$ python -q
>>> import numpy as np
>>> from numpy import linalg as LA
>>> np.set_printoptions(precision=2, suppress=True, linewidth=140, sign=" ")
>>> K = np.load("w.npy")
>>> print(K)
[[ 0 -4  1 -1  5  1  3  1]
 [ 4  0 -1 -6  1  0 -2  1]
 [-1  1  0  0 -3 -2  1  0]
 [ 1  6  0  0  0  2 -2 -3]
 [-5 -1  3  0  0 -4 -6 -1]
 [-1  0  2 -2  4  0 -2  0]
 [-3  2 -1  2  6  2  0  3]
 [-1 -1  0  3  1  0 -3  0]]
>>> Q, V = LA.qr(K[:, :5])[0], LA.qr(K[:, 5:])[0]
>>> sig = LA.svd(Q.T @ V, compute_uv=False)
>>> print(round(LA.norm(Q @ Q.T - V @ V.T, 2), 2))
1.0
>>> print(sig)
[ 0.99  0.98  0.62]
>>> E = np.diag(np.array([0, 0, 5]))
>>> print(E)
[[ 0  0  0]
 [ 0  0  0]
 [ 0  0  5]]
>>> print(np.allclose(E[:-1].T @ LA.lstsq(E[:-1].T, E[-1])[0], E[-1]))
False
>>> print(LA.lstsq(E[:-1].T, E[-1])[2])
0
>>> print(round(float(np.trace(LA.pinv(E) @ E)), 2))
1.0
>>> print(np.abs(np.diag(LA.qr(E)[1])) > 1e-9)
[False False  True]
>>> rng = np.random.default_rng(953)
>>> z = rng.permutation(3)
>>> print(z)
[ 0  2  1]
>>> out = E[z][:, z]
>>> print(np.sort(np.abs(LA.eigvals(out))))
[ 0.  0.  5.]
>>> out = E + rng.integers(-2, 3, (3, 1)) @ rng.integers(-2, 3, (1, 3))
>>> print(out)
[[ 2  0  2]
 [-1  0 -1]
 [ 1  0  6]]
>>> print(LA.matrix_rank(out - E, tol=1e-8))
1
>>> print(out - E)
[[ 2  0  2]
 [-1  0 -1]
 [ 1  0  1]]
>>> print(np.abs(out - E).sum(axis=1))
[ 4  2  2]
>>> P = np.triu(np.array([[2, 0, 3], [-1, 0, -3], [-2, -3, 3]]), 1) + np.eye(3)
>>> out = P @ E @ LA.inv(P)
>>> print(P @ E - E @ P)
[[  0.   0.  15.]
 [  0.   0. -15.]
 [  0.   0.   0.]]
>>> print(LA.matrix_rank(out))
1
>>> print(out)
[[  0.   0.  15.]
 [  0.   0. -15.]
 [  0.   0.   5.]]
>>> print(np.poly(E))
[ 1. -5.  0.  0.]
>>> print(np.einsum("ij,ji->", E, E))
25
>>> print(round(float(LA.eigvals(E).sum().real), 2))
5.0
>>> mat = np.array([[5, 0, 0, 0, 0, 0, 0],
...     [1, 8, 0, 0, 0, 0, 0],
...     [6, 7, 5, 0, 0, 0, 0],
...     [9, 3, 4, 7, 0, 0, 0],
...     [2, 0, 0, 3, 7, 0, 0],
...     [1, 1, 3, 0, 4, 8, 0],
...     [3, 0, 6, 0, 6, 0, 8]])
>>> print(mat)
[[ 5  0  0  0  0  0  0]
 [ 1  8  0  0  0  0  0]
 [ 6  7  5  0  0  0  0]
 [ 9  3  4  7  0  0  0]
 [ 2  0  0  3  7  0  0]
 [ 1  1  3  0  4  8  0]
 [ 3  0  6  0  6  0  8]]
>>> print(mat @ mat)
[[  25    0    0    0    0    0    0]
 [  13   64    0    0    0    0    0]
 [  67   91   25    0    0    0    0]
 [ 135   73   48   49    0    0    0]
 [  51    9   12   42   49    0    0]
 [  40   37   39   12   60   64    0]
 [  87   42   78   18   90    0   64]]
>>> print([int(LA.matrix_rank(LA.matrix_power(mat, p))) for p in range(1, 8)])
[7, 7, 7, 7, 7, 7, 7]
>>> print(LA.matrix_rank(mat - mat[0, 0] * np.eye(7)))
6
>>> vals, V = LA.eigh(E)
>>> print(np.abs(V[:, -1]).round(6).argmax())
2
>>> print(V.T @ V)
[[ 1.  0.  0.]
 [ 0.  1.  0.]
 [ 0.  0.  1.]]
>>> print(V.T @ E @ V)
[[ 0.  0.  0.]
 [ 0.  0.  0.]
 [ 0.  0.  5.]]
>>> print(LA.eigvalsh(E @ E))
[  0.   0.  25.]
>>> print(vals.sum(), np.trace(E))
5.0 5
>>> print(np.abs(V[:, -1]))
[ 0.  0.  1.]
>>> vec = np.array([2, 2, 2, 3, 1, 0, 3])
>>> target = mat @ vec
>>> print(target)
[ 10  18  36  53  20  14  48]
>>> print(np.round(LA.solve(mat, 2 * target), 2) + 0)
[ 4.  4.  4.  6.  2.  0.  6.]
>>> print(np.round(LA.solve(mat, mat[:, 0]), 2) + 0)
[ 1.  0.  0.  0.  0.  0.  0.]
>>> print(np.round(LA.solve(mat, target + mat[:, 6]), 2) + 0)
[ 2.  2.  2.  3.  1.  0.  4.]
>>> print(LA.solve(mat.T, mat[4]))
[ 0.  0.  0.  0.  1.  0.  0.]
>>> print(np.round(LA.solve(mat, target), 2) + 0)
[ 2.  2.  2.  3.  1.  0.  3.]
>>> z = rng.permutation(8)
>>> print(z)
[ 1  0  5  6  3  2  4  7]
>>> out = K[z][:, z]
>>> print(round(float(LA.det(out)), 2), np.round(LA.det(K[z]), 2))
22801.0 22801.0
>>> print(np.diag(out))
[ 0  0  0  0  0  0  0  0]
>>> print(out)
[[ 0  4  0 -2 -6 -1  1  1]
 [-4  0  1  3 -1  1  5  1]
 [ 0 -1  0 -2 -2  2  4  0]
 [ 2 -3  2  0  2 -1  6  3]
 [ 6  1  2 -2  0  0  0 -3]
 [ 1 -1 -2  1  0  0 -3  0]
 [-1 -5 -4 -6  0  3  0 -1]
 [-1 -1  0 -3  3  0  1  0]]
>>> feats = np.load("a.npy")
>>> print(feats)
[[ 1. -3.  0.  0.]
 [-3. -5. -3.  0.]
 [ 0. -3.  4. -3.]
 [ 0.  0. -3. -4.]]
>>> z = rng.permutation(4)
>>> out = feats[:, z] * rng.choice([-1, 1], 4)
>>> print(out)
[[-0.  1. -0. -3.]
 [ 3. -3. -0. -5.]
 [-4.  0.  3. -3.]
 [ 3.  0.  4.  0.]]
>>> left, _, VT = LA.svd(feats.T @ out)
>>> print(np.round(left @ VT, 2) + 0)
[[ 0.  1.  0.  0.]
 [ 0.  0.  0.  1.]
 [-1.  0.  0.  0.]
 [ 0.  0. -1.  0.]]
>>> vec = np.array([0, 2, 0, 0])
>>> target = out @ vec
>>> c, lr = np.zeros(4), 1 / LA.norm(out, 2) ** 2
>>> for i in range(5):
...     c -= lr * out.T @ (out @ c - target)
...     if i % 1 == 0: print(i, round(LA.norm(out @ c - target), 2))
... 
0 3.5
1 3.12
2 2.86
3 2.64
4 2.44
>>> print(c)
[-0.31  0.85  0.13  0.36]
>>> print(round(LA.cond(out), 2))
3.68
>>> data = np.loadtxt("data.csv", delimiter=",")
>>> print(data)
[[ 8.  7. -4.  2. -3. -8.  0.  0.  0.]
 [ 3. -9.  8. -7.  4.  5.  0.  0.  0.]
 [ 4. -2. -8.  0. -8.  5.  0.  0.  0.]
 [ 8. -9.  6. -3.  9.  8.  0.  0.  0.]
 [-1.  6.  0.  3. -9. -5.  0.  0.  0.]
 [-1. -4. -6. -3.  0.  0.  0.  0.  0.]
 [ 0.  0.  0.  0.  0.  0.  1.  0. -2.]
 [ 0.  0.  0.  0.  0.  0. -3. -1. -5.]
 [ 0.  0.  0.  0.  0.  0.  4. -4.  2.]]
>>> u = np.array([3, 1])
>>> print(np.cross(data[0, :3], data[7, :3]))
[ 0. -0.  0.]
>>> print(np.array([np.convolve(row, u, "same") for row in data]))
[[ 24.  29.  -5.   2.  -7. -27.  -8.   0.   0.]
 [  9. -24.  15. -13.   5.  19.   5.   0.   0.]
 [ 12.  -2. -26.  -8. -24.   7.   5.   0.   0.]
 [ 24. -19.   9.  -3.  24.  33.   8.   0.   0.]
 [ -3.  17.   6.   9. -24. -24.  -5.   0.   0.]
 [ -3. -13. -22. -15.  -3.   0.   0.   0.   0.]
 [  0.   0.   0.   0.   0.   0.   3.   1.  -6.]
 [  0.   0.   0.   0.   0.   0.  -9.  -6. -16.]
 [  0.   0.   0.   0.   0.   0.  12.  -8.   2.]]
>>> print(np.convolve(data[0], u))
[ 24.  29.  -5.   2.  -7. -27.  -8.   0.   0.   0.]
>>> print(np.polyval(u, data[0]))
[ 25.  22. -11.   7.  -8. -23.   1.   1.   1.]
>>> z = rng.permutation(9)
>>> print(z)
[ 1  3  4  7  5  0  8  2  6]
>>> out = data[z][:, z]
>>> print(np.trace(out))
-19.0
>>> print(np.sort(np.abs(LA.eigvals(out))))
[  2.28   3.59   3.59   3.89   4.19  10.36  10.66  10.66  20.72]
>>> print(np.allclose(out, data))
False
>>> print(LA.norm(data, axis=0))
[ 12.45  16.34  14.7    8.94  15.84  14.25   5.1    4.12   5.74]
>>> print(round(float(LA.norm(data[1] - data[0])), 2))
26.91
>>> print(round(float(LA.norm(data, "nuc")), 2))
81.11
>>> print(LA.norm(data, axis=1))
[ 14.35  15.62  13.15  18.3   12.33   7.87   2.24   5.92   6.  ]
>>> print(np.round(LA.norm(data[1], 1), 2), np.round(LA.norm(data[1], np.inf), 2))
36.0 9.0
>>> m1 = np.array([[2, 1, 0, 2, 1, -2, 2],
...     [1, 2, 1, 0, 2, 1, -2],
...     [0, 1, 2, 1, 0, 2, 1],
...     [2, 0, 1, 2, 1, 0, 2],
...     [1, 2, 0, 1, 2, 1, 0],
...     [-2, 1, 2, 0, 1, 2, 1],
...     [2, -2, 1, 2, 0, 1, 2]])
>>> out = m1 / LA.norm(m1, axis=1, keepdims=True)
>>> cov = out @ out.T
>>> print(cov[0].round(2) + 0)
[ 1.    0.    0.07  0.82  0.43 -0.24  0.44]
>>> print(LA.norm(out, axis=1))
[ 1.  1.  1.  1.  1.  1.  1.]
>>> cov = m1.T @ m1
>>> print(LA.eigvalsh(cov)[::-1])
[ 43.95  30.03  19.16   6.48   1.36   1.     0.01]
>>> print((m1 @ m1.T).shape)
(7, 7)
>>> print(K.shape)
(8, 8)
>>> print(LA.matrix_rank(K))
8
>>> print(np.unravel_index(np.abs(K).argmax(), K.shape))
(np.int64(1), np.int64(3))
>>> print(LA.svd(K, compute_uv=False))
[ 10.49  10.49   8.36   8.36   3.72   3.72   0.46   0.46]
>>> print(K - K[0])
[[ 0  0  0  0  0  0  0  0]
 [ 4  4 -2 -5 -4 -1 -5  0]
 [-1  5 -1  1 -8 -3 -2 -1]
 [ 1 10 -1  1 -5  1 -5 -4]
 [-5  3  2  1 -5 -5 -9 -2]
 [-1  4  1 -1 -1 -1 -5 -1]
 [-3  6 -2  3  1  1 -3  2]
 [-1  3 -1  4 -4 -1 -6 -1]]
>>> vec = np.array([0, 0, -2, 1, 0, 0, 1])
>>> target = m1 @ vec
>>> c, lr = np.zeros(7), 1 / LA.norm(m1, 2) ** 2
>>> for i in range(5):
...     c -= lr * m1.T @ (m1 @ c - target)
...     if i % 1 == 0: print(i, round(LA.norm(m1 @ c - target), 2))
... 
0 3.21
1 2.44
2 2.22
3 2.1
4 2.01
>>> print(c)
[ 0.44 -0.25 -0.58  0.4  -0.09 -0.7   0.64]
